$ python -q
>>> import numpy as np
>>> import numpy.linalg as la
>>> np.set_printoptions(suppress=True, linewidth=140)
>>> def rnd(a):
...     return np.round(a, 3) + 0
... 
>>> J = np.load("x.npy")
>>> J
array([[ 0,  4,  2,  3,  1],
       [ 1,  5,  3,  4,  2],
       [-1,  3,  1,  2,  0],
       [ 1,  5,  3,  4,  2],
       [ 4,  8,  6,  7,  5],
       [ 2,  6,  4,  5,  3],
       [-2,  2,  0,  1, -1]])
>>> rnd(la.norm(J, "nuc"))
np.float64(25.022)
>>> J[2] @ J[6]
np.int64(10)
>>> rnd(la.norm(J, axis=0))
array([ 5.196, 13.379,  8.66 , 10.954,  6.633])
>>> rnd(la.norm(J, 1)), rnd(la.norm(J, np.inf))
(np.float64(33.0), np.float64(30.0))
>>> rnd(la.norm(J, axis=1))
array([ 5.477,  7.416,  3.873,  7.416, 13.784,  9.487,  3.162])
>>> rk = la.matrix_rank(J)
>>> rk
np.int64(2)
>>> ns = la.svd(J)[2][rk:].T
>>> [int(la.matrix_rank(np.delete(J, i, axis=0))) for i in range(7)]
[2, 2, 2, 2, 2, 2, 2]
>>> np.allclose(J @ ns, 0)
True
>>> rnd(J @ ns)
array([[0., 0., 0.],
       [0., 0., 0.],
       [0., 0., 0.],
       [0., 0., 0.],
       [0., 0., 0.],
       [0., 0., 0.],
       [0., 0., 0.]])
>>> [round(float(x), 3) for x in la.svd(J, compute_uv=False)[:3]]
[20.633, 4.389, 0.0]
>>> la.cond(J) > 100
np.True_
>>> la.matrix_rank(J, rtol=0.1)
np.int64(2)
>>> np.argsort(-la.norm(J, axis=0).round(6), kind="stable")[:3]
array([1, 3, 2])
>>> t3 = np.stack([J, 3 * J, J[::-1]])
>>> la.matrix_rank(t3.reshape(3, -1))
np.int64(2)
>>> la.matrix_rank(t3)
array([2, 2, 2])
>>> rnd(la.norm(t3, axis=(1, 2)))
array([21.095, 63.285, 21.095])
>>> t3.sum(axis=0)
array([[-2, 18,  8, 13,  3],
       [ 6, 26, 16, 21, 11],
       [ 0, 20, 10, 15,  5],
       [ 5, 25, 15, 20, 10],
       [15, 35, 25, 30, 20],
       [ 9, 29, 19, 24, 14],
       [-8, 12,  2,  7, -3]])
>>> rng = np.random.default_rng(27)
>>> theta = np.sort(rng.uniform(-2, 2, 32))
>>> X = np.c_[theta, theta ** 2, theta ** 3] @ np.array([[0, -1, 3, 3, 1, 1], [2, 0, 1, -1, 1, -3], [-2, 1, -2, -2, 3, 0]])
>>> rnd(X)
array([[ 22.74 ,  -5.569,  13.019,   5.336, -20.705, -13.484],
       [ 22.274,  -5.41 ,  12.658,   5.094, -20.228, -13.291],
       [ 20.437,  -4.791,  11.244,   4.154, -18.359, -12.517],
       [ 12.351,  -2.204,   5.27 ,   0.435, -10.412,  -8.807],
       [ 11.549,  -1.964,   4.708,   0.116,  -9.656,  -8.403],
       [  7.363,  -0.789,   1.925,  -1.315,  -5.838,  -6.132],
       [  6.394,  -0.542,   1.33 ,  -1.57 ,  -4.994,  -5.555],
       [  3.309,   0.131,  -0.33 ,  -2.047,  -2.455,  -3.503],
       [  2.503,   0.261,  -0.664,  -2.034,  -1.843,  -2.882],
       [  2.255,   0.294,  -0.753,  -2.011,  -1.66 ,  -2.68 ],
       [  1.935,   0.332,  -0.853,  -1.963,  -1.429,  -2.409],
       [  1.699,   0.354,  -0.916,  -1.912,  -1.262,  -2.199],
       [  1.247,   0.382,  -0.999,  -1.768,  -0.952,  -1.775],
       [  1.173,   0.384,  -1.006,  -1.737,  -0.902,  -1.701],
       [  1.06 ,   0.385,  -1.014,  -1.684,  -0.827,  -1.586],
       [  0.414,   0.329,  -0.894,  -1.193,  -0.41 ,  -0.834],
       [  0.166,   0.24 ,  -0.672,  -0.804,  -0.242,  -0.456],
       [  0.093,   0.189,  -0.536,  -0.613,  -0.181,  -0.313],
       [  0.195,  -0.338,   1.246,   0.918,   0.768,  -0.087],
       [  0.285,  -0.385,   1.704,   1.012,   1.545,  -0.45 ],
       [  0.262,  -0.296,   2.009,   0.758,   2.901,  -1.086],
       [ -0.029,   0.029,   1.985,  -0.072,   5.173,  -2.072],
       [ -0.191,   0.183,   1.884,  -0.455,   6.046,  -2.427],
       [ -0.423,   0.394,   1.71 ,  -0.97 ,   7.153,  -2.863],
       [ -0.426,   0.397,   1.707,  -0.978,   7.168,  -2.869],
       [ -1.835,   1.554,   0.411,  -3.745,  12.507,  -4.793],
       [ -2.731,   2.241,  -0.485,  -5.356,  15.4  ,  -5.746],
       [ -2.901,   2.368,  -0.658,  -5.655,  15.926,  -5.915],
       [ -3.332,   2.689,  -1.098,  -6.401,  17.231,  -6.326],
       [ -4.313,   3.407,  -2.114,  -8.064,  20.095,  -7.2  ],
       [ -4.868,   3.806,  -2.693,  -8.984,  21.659,  -7.664],
       [ -6.224,   4.767,  -4.119, -11.19 ,  25.359,  -8.726]])
>>> # rows and columns are dependent
>>> np.abs(np.diag(la.qr(X)[1])) > 1e-9
array([ True,  True,  True, False, False, False])
>>> np.allclose(X[:-1].T @ la.lstsq(X[:-1].T, X[-1])[0], X[-1])
True
>>> rnd(np.trace(la.pinv(X) @ X))
np.float64(3.0)
